% python3 -q
>>> import numpy as np
>>> np.set_printoptions(precision=2, suppress=True, linewidth=140)
>>> E = np.loadtxt("block5.csv", delimiter=",")
>>> E
array([[  0.,   2.,  -2.,  -3.],
       [  3.,   4.,  -1.,  -6.],
       [  0.,   7.,   0.,  -4.],
       [  2.,  10.,   1.,  -2.],
       [  4.,  10.,   0.,   0.],
       [  7.,  13.,   2.,   3.],
       [  4.,  14.,   3.,   6.],
       [  5.,  16.,   3.,   6.],
       [  2.,  17.,   2.,   6.],
       [  4.,  19.,   0.,   3.],
       [  1.,  17.,  -3.,   5.],
       [  0.,  18.,  -3.,   5.],
       [  1.,  19.,  -3.,   3.],
       [ -2.,  18.,  -4.,   6.],
       [  1.,  17.,  -3.,   8.],
       [  3.,  17.,  -5.,   9.],
       [  2.,  15.,  -6.,  10.],
       [  0.,  12.,  -7.,   8.],
       [ -2.,  12.,  -9.,  11.],
       [ -5.,  10., -10.,  14.],
       [ -5.,  10.,  -8.,  16.],
       [ -2.,  10., -10.,  15.],
       [  0.,  10., -12.,  13.],
       [ -3.,  13., -11.,  12.],
       [ -1.,  13., -12.,  15.],
       [ -3.,  16., -11.,  12.],
       [ -4.,  16.,  -9.,  14.],
       [ -3.,  15., -10.,  11.],
       [  0.,  14., -12.,   8.],
       [ -3.,  17.,  -9.,  11.],
       [  0.,  20., -12.,  10.],
       [ -2.,  19., -13.,  11.],
       [ -4.,  16., -12.,  10.],
       [ -4.,  14., -14.,   8.],
       [ -7.,  15., -11.,   8.],
       [ -7.,  13.,  -8.,   5.],
       [ -6.,  14.,  -8.,   6.],
       [ -5.,  14.,  -7.,   4.],
       [ -5.,  13.,  -6.,   6.],
       [ -7.,  11.,  -5.,   3.],
       [ -8.,  14.,  -6.,   1.]])
>>> other = np.c_[E[:, :2] @ np.array([[3, 4], [0, 3]]), np.array([2, 2, 0, 1, 2, 2, 1, 0, 0, 0, 1, 0, 1, 0, 1, 0, 2, 1, 0, 2, 1, 0, 2, 2, 0, 2, 1, 1, 0, 1, 2, 1, 1, 2, 2, 0, 1, 2, 1, 2, 2])]
>>> other
array([[  0.,   6.,   2.],
       [  9.,  24.,   2.],
       [  0.,  21.,   0.],
       [  6.,  38.,   1.],
       [ 12.,  46.,   2.],
       [ 21.,  67.,   2.],
       [ 12.,  58.,   1.],
       [ 15.,  68.,   0.],
       [  6.,  59.,   0.],
       [ 12.,  73.,   0.],
       [  3.,  55.,   1.],
       [  0.,  54.,   0.],
       [  3.,  61.,   1.],
       [ -6.,  46.,   0.],
       [  3.,  55.,   1.],
       [  9.,  63.,   0.],
       [  6.,  53.,   2.],
       [  0.,  36.,   1.],
       [ -6.,  28.,   0.],
       [-15.,  10.,   2.],
       [-15.,  10.,   1.],
       [ -6.,  22.,   0.],
       [  0.,  30.,   2.],
       [ -9.,  27.,   2.],
       [ -3.,  35.,   0.],
       [ -9.,  36.,   2.],
       [-12.,  32.,   1.],
       [ -9.,  33.,   1.],
       [  0.,  42.,   0.],
       [ -9.,  39.,   1.],
       [  0.,  60.,   2.],
       [ -6.,  49.,   1.],
       [-12.,  32.,   1.],
       [-12.,  26.,   2.],
       [-21.,  17.,   2.],
       [-21.,  11.,   0.],
       [-18.,  18.,   1.],
       [-15.,  22.,   2.],
       [-15.,  19.,   1.],
       [-21.,   5.,   2.],
       [-24.,  10.,   2.]])
>>> np.linalg.matrix_rank(other)
np.int64(3)
>>> np.linalg.matrix_rank(np.c_[E, other])
np.int64(5)
>>> np.round(np.linalg.lstsq(E, other[:, 0])[0], 2) + 0
array([3., 0., 0., 0.])
>>> C2 = np.cov(E, rowvar=False)
>>> np.argsort(-E.std(axis=0).round(6), kind="stable")
array([3, 2, 1, 0])
>>> round(float(np.corrcoef(E[:, 1], E[:, 2])[0, 1]), 2)
-0.14
>>> np.median(E, axis=0)
array([-1., 14., -7.,  8.])
>>> C2
array([[ 13.61,   0.38,  11.85,  -6.  ],
       [  0.38,  15.39,  -2.71,   7.52],
       [ 11.85,  -2.71,  24.66, -18.27],
       [ -6.  ,   7.52, -18.27,  28.5 ]])
>>> mat = np.loadtxt("layer13.csv", delimiter=",")
>>> mat
array([[ 0.98, -0.07, -0.02, -0.07, -0.02, -0.07, -0.07, -0.11, -0.11],
       [-0.07,  0.8 , -0.07, -0.2 , -0.07, -0.2 , -0.2 , -0.34, -0.34],
       [-0.02, -0.07,  0.98, -0.07, -0.02, -0.07, -0.07, -0.11, -0.11],
       [-0.07, -0.2 , -0.07,  0.8 , -0.07, -0.2 , -0.2 , -0.34, -0.34],
       [-0.02, -0.07, -0.02, -0.07,  0.98, -0.07, -0.07, -0.11, -0.11],
       [-0.07, -0.2 , -0.07, -0.2 , -0.07,  0.8 , -0.2 , -0.34, -0.34],
       [-0.07, -0.2 , -0.07, -0.2 , -0.07, -0.2 ,  0.8 , -0.34, -0.34],
       [-0.11, -0.34, -0.11, -0.34, -0.11, -0.34, -0.34,  0.44, -0.56],
       [-0.11, -0.34, -0.11, -0.34, -0.11, -0.34, -0.34, -0.56,  0.44]])
>>> # symmetric
>>> round(np.linalg.eigvalsh(mat).min(), 2)
np.float64(-1.0)
>>> [round(float(np.linalg.det(mat[:i, :i])), 2) + 0 for i in range(1, 10)]
[0.98, 0.78, 0.75, 0.55, 0.53, 0.33, 0.12, -0.44, -1.0]
>>> rng = np.random.default_rng(724)
>>> idx = rng.permutation(9)
>>> idx
array([5, 1, 4, 2, 8, 3, 7, 0, 6])
>>> other = mat[idx][:, idx]
>>> round(float(np.trace(other)), 2)
7.0
>>> np.diag(other)
array([0.8 , 0.8 , 0.98, 0.98, 0.44, 0.8 , 0.44, 0.98, 0.8 ])
>>> round(np.linalg.det(other), 2), np.round(np.linalg.det(mat[idx]), 2)
(np.float64(-1.0), np.float64(1.0))
>>> other
array([[ 0.8 , -0.2 , -0.07, -0.07, -0.34, -0.2 , -0.34, -0.07, -0.2 ],
       [-0.2 ,  0.8 , -0.07, -0.07, -0.34, -0.2 , -0.34, -0.07, -0.2 ],
       [-0.07, -0.07,  0.98, -0.02, -0.11, -0.07, -0.11, -0.02, -0.07],
       [-0.07, -0.07, -0.02,  0.98, -0.11, -0.07, -0.11, -0.02, -0.07],
       [-0.34, -0.34, -0.11, -0.11,  0.44, -0.34, -0.56, -0.11, -0.34],
       [-0.2 , -0.2 , -0.07, -0.07, -0.34,  0.8 , -0.34, -0.07, -0.2 ],
       [-0.34, -0.34, -0.11, -0.11, -0.56, -0.34,  0.44, -0.11, -0.34],
       [-0.07, -0.07, -0.02, -0.02, -0.11, -0.07, -0.11,  0.98, -0.07],
       [-0.2 , -0.2 , -0.07, -0.07, -0.34, -0.2 , -0.34, -0.07,  0.8 ]])
>>> np.sort(np.abs(np.linalg.eigvals(other)))
array([1., 1., 1., 1., 1., 1., 1., 1., 1.])
